>>> import numpy as np
>>> np.set_printoptions(suppress=True, linewidth=200)
>>> F = np.array([[-1, 0, 2, 0, -1, 1, 2, -2],
...     [1, 2, 2, -1, 0, 1, -2, -1],
...     [-2, 0, -1, -2, 2, 1, 2, -2],
...     [1, 2, 2, -2, -2, -1, 0, 1],
...     [-2, 0, 1, -2, -1, -2, -2, 2],
...     [-2, 2, -2, 2, -1, 1, -2, 0],
...     [-1, 0, 2, 0, -1, 1, 2, -2]])
>>> F.shape
(7, 8)
>>> round(float(np.linalg.norm(F)), 2)
11.45
>>> np.linalg.rank(F)
Traceback (most recent call last):
  File "<python-input-5>", line 1, in <module>
    np.linalg.rank(F)
    ^^^^^^^^^^^^^^
AttributeError: module 'numpy.linalg' has no attribute 'rank'
>>> np.abs(F).max()
np.int64(2)
>>> X = np.array([[2, 1, 0, 0], [2, 2, 0, 0], [0, 0, 2, 1], [0, 0, 2, 2]])
>>> O, R = np.linalg.qr(X)
>>> O.round(2)
array([[-0.71, -0.71,  0.  ,  0.  ],
       [-0.71,  0.71,  0.  ,  0.  ],
       [-0.  , -0.  , -0.71, -0.71],
       [-0.  , -0.  , -0.71,  0.71]])
>>> W0 = np.arange(35).reshape(5, 7) + -3
>>> W0
array([[-3, -2, -1,  0,  1,  2,  3],
       [ 4,  5,  6,  7,  8,  9, 10],
       [11, 12, 13, 14, 15, 16, 17],
       [18, 19, 20, 21, 22, 23, 24],
       [25, 26, 27, 28, 29, 30, 31]])
>>> M2 = W0 / np.linalg.norm(W0, axis=1, keepdims=True)
>>> G = M2 @ M2.T
>>> (G - 2 * np.eye(5)).round(6).argmax(axis=1)
array([1, 2, 3, 4, 3])
>>> np.round(np.degrees(np.arccos(np.clip(G[4, 2], -1, 1))), 2)
np.float64(4.04)
>>> np.round(np.linalg.norm(M2, axis=1), 2)
array([1., 1., 1., 1., 1.])
>>> np.abs(np.diag(np.linalg.qr(W0)[1])) > 1e-9
array([ True,  True, False, False, False])
>>> np.linalg.lstsq(W0[:-1].T, W0[-1])[2]
np.int32(2)
>>> left, sigma, Vt = np.linalg.svd(W0)
>>> sigma.round(2) + 0
array([101.9,   6.8,   0. ,   0. ,   0. ])
>>> M2 = left[:, :2] @ np.diag(sigma[:2]) @ Vt[:2]
>>> np.linalg.matrix_rank(M2)
np.int64(2)
>>> M2.round(2) + 0
array([[-3., -2., -1.,  0.,  1.,  2.,  3.],
       [ 4.,  5.,  6.,  7.,  8.,  9., 10.],
       [11., 12., 13., 14., 15., 16., 17.],
       [18., 19., 20., 21., 22., 23., 24.],
       [25., 26., 27., 28., 29., 30., 31.]])
>>> round(np.linalg.norm(W0 - M2) / np.linalg.norm(W0), 2)
np.float64(0.0)
>>> data = np.load("data.npy")
>>> data.round(2)
array([[ 0.3 , -0.06, -0.24, -0.04, -0.38],
       [-0.06,  0.8 ,  0.28,  0.18, -0.21],
       [-0.24,  0.28,  0.26,  0.08,  0.22],
       [-0.04,  0.18,  0.08,  0.04, -0.02],
       [-0.38, -0.21,  0.22, -0.02,  0.6 ]])
>>> left, sigma, Vt = np.linalg.svd(data)
>>> sigma.round(2) + 0
array([1., 1., 0., 0., 0.])
>>> np.argmax(sigma[:-1] / (sigma[1:] + 1e-6)) + 1
np.int64(2)
>>> M2 = left[:, :2] @ np.diag(sigma[:2]) @ Vt[:2]
>>> round(np.linalg.norm(data - M2) / np.linalg.norm(data), 2)
np.float64(0.0)
>>> round(np.linalg.norm(data - M2, 2), 2), round(float(sigma[2]), 2)
(np.float64(0.0), 0.0)
>>> M2.round(2)
array([[ 0.3 , -0.06, -0.24, -0.04, -0.38],
       [-0.06,  0.8 ,  0.28,  0.18, -0.21],
       [-0.24,  0.28,  0.26,  0.08,  0.22],
       [-0.04,  0.18,  0.08,  0.04, -0.02],
       [-0.38, -0.21,  0.22, -0.02,  0.6 ]])
>>> np.linalg.matrix_rank(M2)
np.int64(2)
>>> round(float(np.abs(data - M2).max()), 2)
0.0
>>> x = np.array([2, 0, -2, -3, 3])
>>> h1 = np.maximum(M2 @ x, 0)
>>> np.round(np.maximum(M2 @ (3 * x), 0), 2)
array([0.14, 0.  , 0.  , 0.  , 1.91])
>>> h1.round(2)
array([0.05, 0.  , 0.  , 0.  , 0.64])
>>> np.round(np.maximum(M2 @ x, 0) - np.maximum(-M2 @ x, 0), 2)
array([ 0.05, -1.87, -0.58, -0.43,  0.64])
>>> np.round(np.linalg.det(data.T), 2)
np.float64(-0.0)
>>> np.round(np.linalg.eigvals(data).sum().real, 2)
np.float64(2.0)
>>> np.round(np.linalg.eigvals(data), 2) + 0
array([0., 1., 1., 0., 0.])
>>> np.round(np.kron(np.eye(2, dtype=int), data), 2)
array([[ 0.3 , -0.06, -0.24, -0.04, -0.38,  0.  , -0.  , -0.  , -0.  , -0.  ],
       [-0.06,  0.8 ,  0.28,  0.18, -0.21, -0.  ,  0.  ,  0.  ,  0.  , -0.  ],
       [-0.24,  0.28,  0.26,  0.08,  0.22, -0.  ,  0.  ,  0.  ,  0.  ,  0.  ],
       [-0.04,  0.18,  0.08,  0.04, -0.02, -0.  ,  0.  ,  0.  ,  0.  , -0.  ],
       [-0.38, -0.21,  0.22, -0.02,  0.6 , -0.  , -0.  ,  0.  , -0.  ,  0.  ],
       [ 0.  , -0.  , -0.  , -0.  , -0.  ,  0.3 , -0.06, -0.24, -0.04, -0.38],
       [-0.  ,  0.  ,  0.  ,  0.  , -0.  , -0.06,  0.8 ,  0.28,  0.18, -0.21],
       [-0.  ,  0.  ,  0.  ,  0.  ,  0.  , -0.24,  0.28,  0.26,  0.08,  0.22],
       [-0.  ,  0.  ,  0.  ,  0.  , -0.  , -0.04,  0.18,  0.08,  0.04, -0.02],
       [-0.  , -0.  ,  0.  , -0.  ,  0.  , -0.38, -0.21,  0.22, -0.02,  0.6 ]])
>>> np.round(np.linalg.det(2 * data), 2), round(np.linalg.det(data), 2)
(np.float64(-0.0), np.float64(-0.0))
>>> M2 = np.array([[1, 2, 1, 3], [3, 1, 2, 3], [3, 3, 2, 3], [1, 3, 0, 0]])
>>> M = np.triu(M2)
>>> M
array([[1, 2, 1, 3],
       [0, 1, 2, 3],
       [0, 0, 2, 3],
       [0, 0, 0, 0]])
>>> M @ M
array([[ 1,  4,  7, 12],
       [ 0,  1,  6,  9],
       [ 0,  0,  4,  6],
       [ 0,  0,  0,  0]])
>>> np.linalg.matrix_power(M - np.diag(np.diag(M)), 4)
array([[0, 0, 0, 0],
       [0, 0, 0, 0],
       [0, 0, 0, 0],
       [0, 0, 0, 0]])
>>> try:
...     np.linalg.inv(M)
... except np.linalg.LinAlgError as e:
...     print("failed:", e)
... 
failed: Singular matrix
>>> [round(float(x), 2) for x in np.linalg.svd(M, compute_uv=False)[:3]]
[6.22, 1.76, 0.43]
>>> np.linalg.cond(M) > 100
np.True_
>>> np.argsort(-np.linalg.norm(M, axis=0).round(6), kind="stable")[:3]
array([3, 2, 1])
>>> W = np.array([[3, -2, -3], [-3, 1, -5], [0, 2, -1], [0, -3, 1]])
>>> beta = np.array([5, 3, 5])
>>> act = np.maximum(M @ W + beta, 0)
>>> np.linalg.matrix_rank(act)
np.int64(3)
>>> (act > 0).astype(int)
array([[1, 0, 0],
       [1, 0, 1],
       [1, 0, 1],
       [1, 1, 1]])
>>> basis = np.array([[2, 2], [0, 1], [2, 2]])
>>> act @ basis
array([[ 4,  4],
       [ 6,  6],
       [22, 22],
       [20, 23]])
>>> M2 = np.array([[-1, -1], [-3, -3]])
>>> basis = np.kron(M2, M)
>>> basis
array([[-1, -2, -1, -3, -1, -2, -1, -3],
       [ 0, -1, -2, -3,  0, -1, -2, -3],
       [ 0,  0, -2, -3,  0,  0, -2, -3],
       [ 0,  0,  0,  0,  0,  0,  0,  0],
       [-3, -6, -3, -9, -3, -6, -3, -9],
       [ 0, -3, -6, -9,  0, -3, -6, -9],
       [ 0,  0, -6, -9,  0,  0, -6, -9],
       [ 0,  0,  0,  0,  0,  0,  0,  0]])
>>> np.round(np.linalg.norm(basis, 2), 2), round(float(np.linalg.norm(M2, 2) * np.linalg.norm(M, 2)), 2)
(np.float64(27.82), 27.82)
>>> np.linalg.matrix_rank(basis)
np.int64(3)
>>> basis.shape
(8, 8)
>>> rng = np.random.default_rng(734)
>>> M2 = basis + rng.integers(-2, 3, (8, 3)) @ rng.integers(-2, 3, (3, 8))
>>> M2
array([[  0,  -2,  -1,  -3,  -6,  -3,  -4,  -1],
       [  2,   1,  -6,  -5,  -2,   1,   0,  -5],
       [  1,   0,  -2,  -3,  -5,  -1,  -5,  -1],
       [ -2,  -2,   4,   2,  -6,  -2,  -4,   4],
       [ -3,  -7,  -1,  -8,   1,  -8,  -5,  -8],
       [  4,  -1, -10, -11,   0,  -3,  -7, -10],
       [  5,   2, -10, -11,  -5,  -1, -10,  -8],
       [  4,   1,  -2,  -1,  -4,  -2,  -5,   2]])
>>> np.linalg.matrix_rank(M2 - basis, tol=1e-8)
np.int64(3)
>>> np.round(np.linalg.svd(M2 - basis, compute_uv=False), 2) + 0
array([16.1 , 12.63,  6.42,  0.  ,  0.  ,  0.  ,  0.  ,  0.  ])
>>> np.abs(M2 - basis).sum(axis=1)
array([12, 18, 12, 26, 13, 14, 24, 21])
>>> A = np.array([[0.0, 0.0, 0.0, 4.0, 3.0, 7.0],
...     [0.0, 0.0, 0.0, 1.0, 2.0, 1.0],
...     [0.0, 0.0, 0.0, 5.0, 0.0, 8.0],
...     [4.0, 1.0, 5.0, 0.0, 0.0, 0.0],
...     [3.0, 2.0, 0.0, 0.0, 0.0, 0.0],
...     [7.0, 1.0, 8.0, 0.0, 0.0, 0.0]])
>>> A
array([[0., 0., 0., 4., 3., 7.],
       [0., 0., 0., 1., 2., 1.],
       [0., 0., 0., 5., 0., 8.],
       [4., 1., 5., 0., 0., 0.],
       [3., 2., 0., 0., 0., 0.],
       [7., 1., 8., 0., 0., 0.]])
>>> try:
...     np.linalg.cholesky(A)
... except np.linalg.LinAlgError as e:
...     print("failed:", e)
... 
failed: Matrix is not positive definite
>>> round(float(np.linalg.eigvalsh(A).min()), 2)
-12.68
>>> u = np.array([-2, -1])
>>> np.convolve(X[2], u)
array([ 0,  0, -4, -4, -1])
>>> np.correlate(X[2], X[0], "full")
array([0, 0, 0, 0, 2, 5, 2])
>>> O, R = np.linalg.qr(A)
>>> O.round(2) + 0
array([[ 0.  ,  0.  ,  0.  ,  0.62,  0.58, -0.53],
       [ 0.  ,  0.  ,  0.  ,  0.15,  0.58,  0.8 ],
       [ 0.  ,  0.  ,  0.  ,  0.77, -0.58,  0.27],
       [-0.46, -0.06, -0.88,  0.  ,  0.  ,  0.  ],
       [-0.35, -0.91,  0.24,  0.  ,  0.  ,  0.  ],
       [-0.81,  0.42,  0.4 ,  0.  ,  0.  ,  0.  ]])
>>> np.round(O @ R, 2) + 0
array([[0., 0., 0., 4., 3., 7.],
       [0., 0., 0., 1., 2., 1.],
       [0., 0., 0., 5., 0., 8.],
       [4., 1., 5., 0., 0., 0.],
       [3., 2., 0., 0., 0., 0.],
       [7., 1., 8., 0., 0., 0.]])
>>> np.round(np.abs(np.diag(R)), 2)
array([8.6 , 1.45, 1.2 , 6.48, 2.89, 0.8 ])
>>> w, evecs = np.linalg.eigh(A)
>>> x = np.array([-2, 0, 1, 2, 1, 3])
>>> round(x @ A @ x / (x @ x), 2), round(w[0], 2), np.round(w[-1], 2)
(np.float64(-3.16), np.float64(-12.68), np.float64(12.68))
>>> np.round(np.linalg.eigvalsh(A[1:, 1:]), 2) + 0
array([-9.54, -2.  ,  0.  ,  2.  ,  9.54])
>>> np.abs(A).sum(axis=1).max(), round(float(np.abs(w).max()), 2)
(np.float64(16.0), 12.68)
>>> np.round(evecs * np.abs(w) @ evecs.T, 2) + 0
array([[6.56, 1.88, 5.23, 0.  , 0.  , 0.  ],
       [1.88, 1.53, 0.34, 0.  , 0.  , 0.  ],
       [5.23, 0.34, 7.84, 0.  , 0.  , 0.  ],
       [0.  , 0.  , 0.  , 3.62, 0.91, 5.29],
       [0.  , 0.  , 0.  , 0.91, 3.16, 1.48],
       [0.  , 0.  , 0.  , 5.29, 1.48, 9.15]])
>>> (np.sign(evecs[:, -1].round(6)) == np.sign(evecs[0, -1].round(6))).astype(int)
array([1, 1, 1, 1, 1, 1])
>>> x @ A @ x
np.float64(-60.0)
>>> feats = np.loadtxt("dump.csv", delimiter=",")
>>> feats
array([[ 0.,  0.,  2., -2.,  3.],
       [ 0.,  0.,  0.,  2., -2.],
       [ 2.,  0.,  0.,  0.,  2.],
       [-2.,  2.,  0.,  0.,  0.],
       [ 3., -2.,  2.,  0.,  0.]])
>>> w, evecs = np.linalg.eig(feats)
>>> round(np.prod(w), 2)
np.float64(-32.0)
>>> np.round(np.sort(np.linalg.eigvals(feats.T)), 2)
array([-4.56, -2.  , -0.44,  1.44,  5.56])
>>> np.round(feats @ evecs[:, 0] - w[0] * evecs[:, 0], 2) + 0
array([0., 0., 0., 0., 0.])
>>> labels = rng.permutation(6)
>>> labels
array([4, 1, 3, 5, 2, 0])
>>> M2 = A[labels][:, labels]
>>> np.trace(M2)
np.float64(0.0)
>>> np.allclose(M2, A)
False
>>> arr = np.array([[-9, 7, 6],
...     [-1, -7, 4],
...     [9, -9, 4],
...     [2, -4, -9],
...     [-1, -7, -7],
...     [5, 8, -8],
...     [4, 0, 1],
...     [-7, 5, -6],
...     [-7, 4, -4]]) * (rng.random((9, 3)) < 0.3)
>>> arr
array([[-9,  0,  0],
       [-1,  0,  0],
       [ 0,  0,  0],
       [ 0,  0,  0],
       [-1,  0, -7],
       [ 0,  0,  0],
       [ 0,  0,  0],
       [-7,  0,  0],
       [ 0,  0,  0]])
>>> left, sigma, Vt = np.linalg.svd(arr)
>>> np.argmax(sigma[:-1] / (sigma[1:] + 1e-6)) + 1
np.int64(2)
>>> M2 = left[:, :2] @ np.diag(sigma[:2]) @ Vt[:2]
>>> np.round(np.abs(arr - M2).max(), 2)
np.float64(0.0)
>>> np.linalg.matrix_rank(M2)
np.int64(2)
>>> def softmax(z):
...     e = np.exp(z - z.max(axis=-1, keepdims=True))
...     return e / e.sum(axis=-1, keepdims=True)
... 
>>> np.round(softmax(arr[4]), 2) + 0
array([0.27, 0.73, 0.  ])
>>> S = arr @ arr.T / np.sqrt(3)
>>> np.round(softmax(S + np.triu(np.full(S.shape, -np.inf), 1)), 2) + 0
array([[1.  , 0.  , 0.  , 0.  , 0.  , 0.  , 0.  , 0.  , 0.  ],
       [0.99, 0.01, 0.  , 0.  , 0.  , 0.  , 0.  , 0.  , 0.  ],
       [0.33, 0.33, 0.33, 0.  , 0.  , 0.  , 0.  , 0.  , 0.  ],
       [0.25, 0.25, 0.25, 0.25, 0.  , 0.  , 0.  , 0.  , 0.  ],
       [0.  , 0.  , 0.  , 0.  , 1.  , 0.  , 0.  , 0.  , 0.  ],
       [0.17, 0.17, 0.17, 0.17, 0.17, 0.17, 0.  , 0.  , 0.  ],
       [0.14, 0.14, 0.14, 0.14, 0.14, 0.14, 0.14, 0.  , 0.  ],
       [1.  , 0.  , 0.  , 0.  , 0.  , 0.  , 0.  , 0.  , 0.  ],
       [0.11, 0.11, 0.11, 0.11, 0.11, 0.11, 0.11, 0.11, 0.11]])
>>> np.round(softmax(S)[4] @ arr, 2)
array([-1.,  0., -7.])
>>> np.round(softmax(S), 2) + 0
array([[1.  , 0.  , 0.  , 0.  , 0.  , 0.  , 0.  , 0.  , 0.  ],
       [0.73, 0.01, 0.  , 0.  , 0.01, 0.  , 0.  , 0.23, 0.  ],
       [0.11, 0.11, 0.11, 0.11, 0.11, 0.11, 0.11, 0.11, 0.11],
       [0.11, 0.11, 0.11, 0.11, 0.11, 0.11, 0.11, 0.11, 0.11],
       [0.  , 0.  , 0.  , 0.  , 1.  , 0.  , 0.  , 0.  , 0.  ],
       [0.11, 0.11, 0.11, 0.11, 0.11, 0.11, 0.11, 0.11, 0.11],
       [0.11, 0.11, 0.11, 0.11, 0.11, 0.11, 0.11, 0.11, 0.11],
       [1.  , 0.  , 0.  , 0.  , 0.  , 0.  , 0.  , 0.  , 0.  ],
       [0.11, 0.11, 0.11, 0.11, 0.11, 0.11, 0.11, 0.11, 0.11]])
>>> x = np.array([-3, 5, 1])
>>> (arr * x).sum(axis=1)
array([27,  3,  0,  0, -4,  0,  0, 21,  0])
>>> np.linalg.norm(arr @ x) <= np.linalg.norm(arr, 2) * np.linalg.norm(x) + 1e-9
np.True_
>>> arr @ (2 * x)
array([54,  6,  0,  0, -8,  0,  0, 42,  0])
>>> labels = rng.permutation(5)
>>> labels
array([0, 1, 2, 3, 4])
>>> M2 = feats[labels][:, labels]
>>> np.trace(M2)
np.float64(0.0)
>>> round(float(np.linalg.det(M2)), 2), round(np.linalg.det(feats[labels]), 2)
(-32.0, np.float64(-32.0))
>>> W = np.array([[2, 0, 2, -1, 0], [1, -2, -2, -2, -1], [-2, 1, -1, 1, -2]])
>>> beta = np.array([5, -5, -2, 0, -1])
>>> act = np.maximum(arr @ W + beta, 0)
>>> (act > 0).astype(int)
array([[0, 0, 0, 1, 0],
       [1, 0, 0, 1, 0],
       [1, 0, 0, 0, 0],
       [1, 0, 0, 0, 0],
       [1, 0, 1, 0, 1],
       [1, 0, 0, 0, 0],
       [1, 0, 0, 0, 0],
       [0, 0, 0, 1, 0],
       [1, 0, 0, 0, 0]])
>>> np.linalg.matrix_rank(act)
np.int64(3)
>>> basis = np.array([[9, 0], [5, 1], [5, 5], [0, 6], [5, 1]])
>>> act @ basis
array([[  0,  54],
       [ 27,   6],
       [ 45,   0],
       [ 45,   0],
       [233,  28],
       [ 45,   0],
       [ 45,   0],
       [  0,  42],
       [ 45,   0]])
